$ python -q
>>> import numpy as np
>>> import numpy.linalg as la
>>> np.set_printoptions(precision=2, suppress=True, linewidth=160, floatmode="fixed")
>>> X = np.loadtxt("layer3.csv", delimiter=",")
>>> print(X)
[[  0.00  -2.00  -2.00  -3.00   0.00  -3.00   0.00  -2.00   2.00  -2.00  -1.00]
 [  0.00   1.00  -3.00  -3.00  -3.00   1.00  -1.00  -2.00   0.00   0.00   1.00]
 [  2.00  -2.00   2.00   2.00   2.00   3.00  -1.00   0.00  -1.00   0.00  -1.00]
 [  0.00   2.00   2.00   3.00  -1.00   3.00  -2.00  -2.00   1.00   0.00   3.00]
 [  1.00   2.00   2.00  -1.00   2.00  -2.00   0.00   0.00   2.00  -2.00   3.00]
 [  0.00   2.00 -14.00 -15.00 -12.00   1.00  -4.00 -10.00   2.00  -2.00   3.00]]
>>> left, s, Vh = la.svd(X)
>>> vecs = Vh[:(s > 1e-8).sum()]
>>> rng = np.random.default_rng(73789)
>>> x0 = X[4] + -1 * X[0] + rng.integers(2) * np.eye(11)[8]
>>> print(x0)
[1.00 4.00 4.00 2.00 2.00 1.00 0.00 2.00 1.00 0.00 4.00]
>>> print(la.matrix_rank(np.vstack([X, x0])))
6
>>> print(np.round(np.trace(la.pinv(X) @ X), 2))
5.0
>>> print(np.unique(X.round(6), axis=0).shape)
(6, 11)
>>> print(la.lstsq(X[:-1].T, X[-1])[2])
5
>>> print(np.round(X @ la.pinv(X) @ X, 2) + 0)
[[  0.00  -2.00  -2.00  -3.00   0.00  -3.00   0.00  -2.00   2.00  -2.00  -1.00]
 [  0.00   1.00  -3.00  -3.00  -3.00   1.00  -1.00  -2.00   0.00   0.00   1.00]
 [  2.00  -2.00   2.00   2.00   2.00   3.00  -1.00   0.00  -1.00   0.00  -1.00]
 [  0.00   2.00   2.00   3.00  -1.00   3.00  -2.00  -2.00   1.00   0.00   3.00]
 [  1.00   2.00   2.00  -1.00   2.00  -2.00   0.00   0.00   2.00  -2.00   3.00]
 [  0.00   2.00 -14.00 -15.00 -12.00   1.00  -4.00 -10.00   2.00  -2.00   3.00]]
>>> print(np.argsort(-la.norm(X, axis=0).round(6), kind="stable")[:3])
[3 2 4]
>>> print(la.cond(X) > 100)
True
>>> ang = np.radians(36)
>>> Rm = np.eye(11)
>>> Rm[4, 4] = Rm[0, 0] = np.cos(ang)
>>> Rm[4, 0], Rm[0, 4] = -np.sin(ang), np.sin(ang)
>>> print(Rm)
[[ 0.81  0.00  0.00  0.00  0.59  0.00  0.00  0.00  0.00  0.00  0.00]
 [ 0.00  1.00  0.00  0.00  0.00  0.00  0.00  0.00  0.00  0.00  0.00]
 [ 0.00  0.00  1.00  0.00  0.00  0.00  0.00  0.00  0.00  0.00  0.00]
 [ 0.00  0.00  0.00  1.00  0.00  0.00  0.00  0.00  0.00  0.00  0.00]
 [-0.59  0.00  0.00  0.00  0.81  0.00  0.00  0.00  0.00  0.00  0.00]
 [ 0.00  0.00  0.00  0.00  0.00  1.00  0.00  0.00  0.00  0.00  0.00]
 [ 0.00  0.00  0.00  0.00  0.00  0.00  1.00  0.00  0.00  0.00  0.00]
 [ 0.00  0.00  0.00  0.00  0.00  0.00  0.00  1.00  0.00  0.00  0.00]
 [ 0.00  0.00  0.00  0.00  0.00  0.00  0.00  0.00  1.00  0.00  0.00]
 [ 0.00  0.00  0.00  0.00  0.00  0.00  0.00  0.00  0.00  1.00  0.00]
 [ 0.00  0.00  0.00  0.00  0.00  0.00  0.00  0.00  0.00  0.00  1.00]]
>>> out = X @ Rm.T
>>> print(np.allclose(X @ X.T, out @ out.T))
True
>>> print(out)
[[  0.00  -2.00  -2.00  -3.00   0.00  -3.00   0.00  -2.00   2.00  -2.00  -1.00]
 [ -1.76   1.00  -3.00  -3.00  -2.43   1.00  -1.00  -2.00   0.00   0.00   1.00]
 [  2.79  -2.00   2.00   2.00   0.44   3.00  -1.00   0.00  -1.00   0.00  -1.00]
 [ -0.59   2.00   2.00   3.00  -0.81   3.00  -2.00  -2.00   1.00   0.00   3.00]
 [  1.98   2.00   2.00  -1.00   1.03  -2.00   0.00   0.00   2.00  -2.00   3.00]
 [ -7.05   2.00 -14.00 -15.00  -9.71   1.00  -4.00 -10.00   2.00  -2.00   3.00]]
>>> print(np.allclose(la.norm(X, axis=1), la.norm(out, axis=1)))
True
>>> print(round(la.det(Rm), 2), np.round(np.trace(Rm), 2))
1.0 10.62
>>> m1 = np.load("test9.npy")
>>> print(m1)
[[-2  0  0  0  0  0]
 [ 3  2  0  0  0  0]
 [ 2  1 -3  0  0  0]
 [ 1 -2 -3  0  0  0]
 [-1  0  0 -2 -3  0]
 [-2  2 -1  1  1 -2]]
>>> # rank 5
>>> print([int(la.matrix_rank(la.matrix_power(m1, p))) for p in range(1, 7)])
[5, 5, 5, 5, 5, 5]
>>> print(np.sort(la.eigvals(m1)))
[-3.00 -3.00 -2.00 -2.00  0.00  2.00]
>>> print(np.prod(np.diag(m1)), round(la.det(m1), 2))
0 -0.0
>>> print(la.matrix_rank(m1 - m1[0, 0] * np.eye(6)))
5
>>> print(np.argsort(-la.norm(m1, axis=0).round(6), kind="stable")[:3])
[0 2 1]
>>> print(round(la.norm(m1, 2) / la.norm(m1), 2))
0.62
>>> left, s, Vh = la.svd(m1)
>>> vecs = Vh[:(s > 1e-8).sum()]
>>> x0 = m1[2] + 3 * m1[5] + rng.integers(2) * np.eye(6)[5]
>>> print(x0)
[-4.00  7.00 -6.00  3.00  3.00 -6.00]
>>> print(np.round(vecs.T @ vecs, 2) + 0)
[[ 1.00  0.00  0.00  0.00  0.00  0.00]
 [ 0.00  1.00  0.00  0.00  0.00  0.00]
 [ 0.00  0.00  1.00  0.00  0.00  0.00]
 [ 0.00  0.00  0.00  0.32  0.45 -0.11]
 [ 0.00  0.00  0.00  0.45  0.70  0.08]
 [ 0.00  0.00  0.00 -0.11  0.08  0.98]]
>>> print(np.diag(vecs.T @ vecs))
[1.00 1.00 1.00 0.32 0.70 0.98]
>>> print(round(float(la.norm(x0 - vecs.T @ vecs @ x0)), 2))
0.0
>>> idx = rng.permutation(6)
>>> print(idx)
[5 2 0 4 1 3]
>>> out = m1[idx][:, idx]
>>> print(out)
[[-2 -1 -2  1  2  1]
 [ 0 -3  2  0  1  0]
 [ 0  0 -2  0  0  0]
 [ 0  0 -1 -3  0 -2]
 [ 0  0  3  0  2  0]
 [ 0 -3  1  0 -2  0]]
>>> print(np.allclose(out, m1))
False
>>> print(round(la.det(out), 2), round(la.det(m1[idx]), 2))
0.0 0.0
>>> print(np.sort(np.abs(la.eigvals(out))))
[0.00 2.00 2.00 2.00 3.00 3.00]
>>> print(m1.ravel(order="F"))
[-2  3  2  1 -1 -2  0  2  1 -2  0  2  0  0 -3 -3  0 -1  0  0  0  0 -2  1  0  0  0  0 -3  1  0  0  0  0  0 -2]
>>> print(m1.reshape(2, -1))
[[-2  0  0  0  0  0  3  2  0  0  0  0  2  1 -3  0  0  0]
 [ 1 -2 -3  0  0  0 -1  0  0 -2 -3  0 -2  2 -1  1  1 -2]]
>>> T = m1.reshape(6, 2, -1)
>>> print(T[:, 0])
[[-2  0  0]
 [ 3  2  0]
 [ 2  1 -3]
 [ 1 -2 -3]
 [-1  0  0]
 [-2  2 -1]]
>>> print(np.swapaxes(T, 1, 2)[3])
[[ 1  0]
 [-2  0]
 [-3  0]]
>>> print(T.transpose(1, 0, 2))
[[[-2  0  0]
  [ 3  2  0]
  [ 2  1 -3]
  [ 1 -2 -3]
  [-1  0  0]
  [-2  2 -1]]

 [[ 0  0  0]
  [ 0  0  0]
  [ 0  0  0]
  [ 0  0  0]
  [-2 -3  0]
  [ 1  1 -2]]]
